>>> import numpy as np
>>> np.set_printoptions(suppress=True, linewidth=160)
>>> rnd = lambda a: np.round(a, 3) + 0
>>> m1 = np.array([[-2, -8, -2, -6, 9, -9, 5],
...     [0, 0, 0, 0, 0, 0, 0],
...     [4, 16, 4, 12, -18, 18, -10],
...     [-2, -8, -2, -6, 9, -9, 5],
...     [-4, -16, -4, -12, 18, -18, 10],
...     [4, 16, 4, 12, -18, 18, -10],
...     [-4, -16, -4, -12, 18, -18, 10],
...     [-4, -16, -4, -12, 18, -18, 10],
...     [2, 8, 2, 6, -9, 9, -5]])
>>> U, sigma, vt = np.linalg.svd(m1)
>>> V = vt[:(sigma > 1e-8).sum()]
>>> rng = np.random.default_rng(933)
>>> x = m1[3] + 5 * m1[2] + rng.integers(2) * np.eye(7)[2]
>>> print(x)
[ 18.  72.  19.  54. -81.  81. -45.]
>>> print(rnd(np.linalg.norm(x - V.T @ V @ x)))
0.993
>>> print(np.linalg.matrix_rank(np.vstack([m1, x])))
2
>>> print(rnd(np.diag(V.T @ V)))
[0.014 0.217 0.014 0.122 0.275 0.275 0.085]
>>> r = np.linalg.matrix_rank(m1)
>>> print(r)
1
>>> null = np.linalg.svd(m1)[2][r:].T
>>> print([int(np.linalg.matrix_rank(np.delete(m1, i, axis=0))) for i in range(9)])
[1, 1, 1, 1, 1, 1, 1, 1, 1]
>>> print([int(np.linalg.matrix_rank(m1[:i])) for i in range(1, len(m1) + 1)])
[1, 1, 1, 1, 1, 1, 1, 1, 1]
>>> print(null.shape)
(7, 6)
>>> print([int(np.linalg.matrix_rank(m1[:, :j + 1])) for j in range(7)])
[1, 1, 1, 1, 1, 1, 1]
>>> print(np.allclose(m1 @ null, 0))
True
>>> U, sigma, vt = np.linalg.svd(m1)
>>> print(np.argmax(sigma[:-1] / (sigma[1:] + 1e-6)) + 1)
1
>>> print(rnd(sigma))
[82.371  0.     0.     0.     0.     0.     0.   ]
>>> B = U[:, :1] @ np.diag(sigma[:1]) @ vt[:1]
>>> print(rnd(np.linalg.norm(m1 - B, 2)), rnd(sigma[1]))
0.0 0.0
>>> u = np.array([0, -5, 0])
>>> print(np.convolve(m1[0], u))
[  0  10  40  10  30 -45  45 -25   0]
>>> print(np.polyval(u, m1[0]))
[ 10  40  10  30 -45  45 -25]
